$ python -q
>>> import numpy as np
>>> from numpy import linalg as LA
>>> np.set_printoptions(suppress=True, linewidth=140)
>>> K = np.loadtxt("data.csv", delimiter=",")
>>> K.round(2)
array([[ 0.78, -0.02, -0.41],
       [-0.02,  1.  , -0.04],
       [-0.41, -0.04,  0.22]])
>>> rng = np.random.default_rng(664)
>>> B = K + rng.integers(-2, 3, (3, 2)) @ rng.integers(-2, 3, (2, 3))
>>> B.round(2)
array([[ 2.78, -2.02, -0.41],
       [-0.02,  3.  ,  3.96],
       [-2.41,  1.96,  0.22]])
>>> print(LA.matrix_rank(B - K, tol=1e-8))
2
>>> np.abs(B - K).sum(axis=1)
array([4., 6., 4.])
>>> round(LA.det(B), 2)
np.float64(-3.48)
>>> print(np.allclose(B @ B.T, B.T @ B))
False
>>> np.trace(B)
np.float64(6.0)
>>> np.round((B + B.T) / 2, 2)
array([[ 2.78, -1.02, -1.41],
       [-1.02,  3.  ,  2.96],
       [-1.41,  2.96,  0.22]])
>>> (B - B.T) / 2
array([[ 0., -1.,  1.],
       [ 1.,  0.,  1.],
       [-1., -1.,  0.]])
>>> print(np.round(np.abs(LA.eigvals(B)).max(), 2))
5.75
>>> assert B == B.T
Traceback (most recent call last):
  File "<python-input-16>", line 1, in <module>
    assert B == B.T
           ^^^^^^^^
ValueError: The truth value of an array with more than one element is ambiguous. Use a.any() or a.all()
>>> proj = np.triu(np.array([[1, -5, 3], [-5, -2, -4], [0, -4, -2]]), 1) + np.eye(3)
>>> B = proj @ K @ LA.inv(proj)
>>> B.round(2)
array([[ -0.35,  -6.85, -25.94],
       [  1.62,   9.27,  31.29],
       [ -0.41,  -2.09,  -6.92]])
>>> np.trace(B), np.trace(K)
(np.float64(2.0), np.float64(2.0))
>>> np.round(np.poly(B), 2) + 0
array([ 1., -2.,  1.,  0.])
>>> A = np.array([[-0.27, -0.99, -1.5, 0.41],
...     [-0.15, -0.94, -1.36, 0.39],
...     [1.04, 5.17, 8.09, -2.05],
...     [-1.43, -6.97, -11.27, 2.78],
...     [-1.83, -9.21, -14.63, 3.65],
...     [0.46, 2.39, 3.78, -0.97],
...     [-0.71, -3.29, -5.31, 1.37],
...     [1.04, 5.01, 7.84, -2.0],
...     [-1.28, -6.49, -10.38, 2.54],
...     [0.17, 0.64, 0.99, -0.26],
...     [-1.3, -5.98, -9.64, 2.39],
...     [-0.06, -0.46, -0.86, 0.23]])
>>> cen = A - A.mean(axis=0)
>>> vecs = LA.svd(cen)[2][:1]
>>> B = cen - cen @ vecs.T @ vecs
>>> LA.norm(B, axis=1).round(6).argmax()
np.int64(1)
>>> np.round(B.std(axis=0), 2)
array([0.04, 0.04, 0.03, 0.03])
>>> B = np.c_[A[:, :2] @ np.array([[2, 3], [1, 0]]), np.array([0, -3, 0, 0, -3, -3, 2, 1, -1, 2, 2, 1])]
>>> B.round(2)
array([[ -1.53,  -0.81,   0.  ],
       [ -1.24,  -0.45,  -3.  ],
       [  7.25,   3.12,   0.  ],
       [ -9.83,  -4.29,   0.  ],
       [-12.87,  -5.49,  -3.  ],
       [  3.31,   1.38,  -3.  ],
       [ -4.71,  -2.13,   2.  ],
       [  7.09,   3.12,   1.  ],
       [ -9.05,  -3.84,  -1.  ],
       [  0.98,   0.51,   2.  ],
       [ -8.58,  -3.9 ,   2.  ],
       [ -0.58,  -0.18,   1.  ]])
>>> np.round(LA.norm(B - A @ LA.lstsq(A, B)[0], axis=0), 2) + 0
array([0.  , 0.  , 5.03])
>>> J = np.loadtxt("arr.csv", delimiter=",")
>>> J
array([[4., 1., 0.],
       [0., 4., 1.],
       [0., 0., 4.]])
>>> t3 = np.stack([J, 2 * J, J[::-1]])
>>> print(np.round(LA.norm(t3, axis=(1, 2)), 2))
[ 7.07 14.14  7.07]
>>> t3.shape
(3, 3, 3)
>>> LA.matrix_rank(t3)
array([3, 3, 3])
>>> print(np.round(LA.det(t3), 2))
[ 64. 512. -64.]
>>> (t3 @ J.T).shape
(3, 3, 3)
>>> B = np.array([[1, 2, 2, 3, 0],
...     [3, 1, 3, 1, 3],
...     [2, 0, 2, 2, 2],
...     [3, 0, 2, 3, 3],
...     [3, 0, 3, 3, 2]])
>>> E = np.tril(B)
>>> print(E)
[[1 0 0 0 0]
 [3 1 0 0 0]
 [2 0 2 0 0]
 [3 0 2 3 0]
 [3 0 3 3 2]]
>>> A.reshape(-1, 2)
array([[ -0.27,  -0.99],
       [ -1.5 ,   0.41],
       [ -0.15,  -0.94],
       [ -1.36,   0.39],
       [  1.04,   5.17],
       [  8.09,  -2.05],
       [ -1.43,  -6.97],
       [-11.27,   2.78],
       [ -1.83,  -9.21],
       [-14.63,   3.65],
       [  0.46,   2.39],
       [  3.78,  -0.97],
       [ -0.71,  -3.29],
       [ -5.31,   1.37],
       [  1.04,   5.01],
       [  7.84,  -2.  ],
       [ -1.28,  -6.49],
       [-10.38,   2.54],
       [  0.17,   0.64],
       [  0.99,  -0.26],
       [ -1.3 ,  -5.98],
       [ -9.64,   2.39],
       [ -0.06,  -0.46],
       [ -0.86,   0.23]])
>>> A.ravel(order="F")
array([ -0.27,  -0.15,   1.04,  -1.43,  -1.83,   0.46,  -0.71,   1.04,  -1.28,   0.17,  -1.3 ,  -0.06,  -0.99,  -0.94,   5.17,  -6.97,
        -9.21,   2.39,  -3.29,   5.01,  -6.49,   0.64,  -5.98,  -0.46,  -1.5 ,  -1.36,   8.09, -11.27, -14.63,   3.78,  -5.31,   7.84,
       -10.38,   0.99,  -9.64,  -0.86,   0.41,   0.39,  -2.05,   2.78,   3.65,  -0.97,   1.37,  -2.  ,   2.54,  -0.26,   2.39,   0.23])
>>> t3 = A.reshape(12, 2, -1)
>>> print(np.swapaxes(t3, 1, 2)[5])
[[ 0.46  3.78]
 [ 2.39 -0.97]]
>>> t3.shape
(12, 2, 2)
>>> print(np.einsum("ihd,jhd->hij", t3, t3).shape)
(2, 12, 12)
>>> t3[:, 0]
array([[-0.27, -0.99],
       [-0.15, -0.94],
       [ 1.04,  5.17],
       [-1.43, -6.97],
       [-1.83, -9.21],
       [ 0.46,  2.39],
       [-0.71, -3.29],
       [ 1.04,  5.01],
       [-1.28, -6.49],
       [ 0.17,  0.64],
       [-1.3 , -5.98],
       [-0.06, -0.46]])
>>> B = E / np.sqrt((E ** 2).mean(axis=1, keepdims=True))
>>> np.round(LA.norm(B, axis=1), 2)
array([2.24, 2.24, 2.24, 2.24, 2.24])
>>> print(LA.matrix_rank(E - E.mean(axis=1, keepdims=True)))
4
>>> r0 = np.array([3, 1, 1, 1, 3])
>>> arr = np.array([np.roll(r0, i) for i in range(5)])
>>> arr
array([[3, 1, 1, 1, 3],
       [3, 3, 1, 1, 1],
       [1, 3, 3, 1, 1],
       [1, 1, 3, 3, 1],
       [1, 1, 1, 3, 3]])
>>> Q, Rm = LA.qr(arr)
>>> Rm.round(2)
array([[-4.58, -3.71, -2.84, -2.84, -3.71],
       [ 0.  , -2.69, -2.41, -0.92,  0.28],
       [ 0.  ,  0.  , -2.68, -2.52, -1.18],
       [ 0.  ,  0.  ,  0.  , -2.4 , -1.57],
       [ 0.  ,  0.  ,  0.  ,  0.  ,  1.82]])
>>> np.round(Q @ Rm, 2)
array([[3., 1., 1., 1., 3.],
       [3., 3., 1., 1., 1.],
       [1., 3., 3., 1., 1.],
       [1., 1., 3., 3., 1.],
       [1., 1., 1., 3., 3.]])
>>> print(np.allclose(Rm.T @ Rm, arr.T @ arr))
True
>>> round(np.trace(Q @ Q.T), 2)
np.float64(5.0)
>>> np.round(Q.T @ Q, 2) + 0
array([[1., 0., 0., 0., 0.],
       [0., 1., 0., 0., 0.],
       [0., 0., 1., 0., 0.],
       [0., 0., 0., 1., 0.],
       [0., 0., 0., 0., 1.]])
>>> round(float(abs(Rm[0, 0])), 2), np.round(LA.norm(arr[:, 0]), 2)
(4.58, np.float64(4.58))
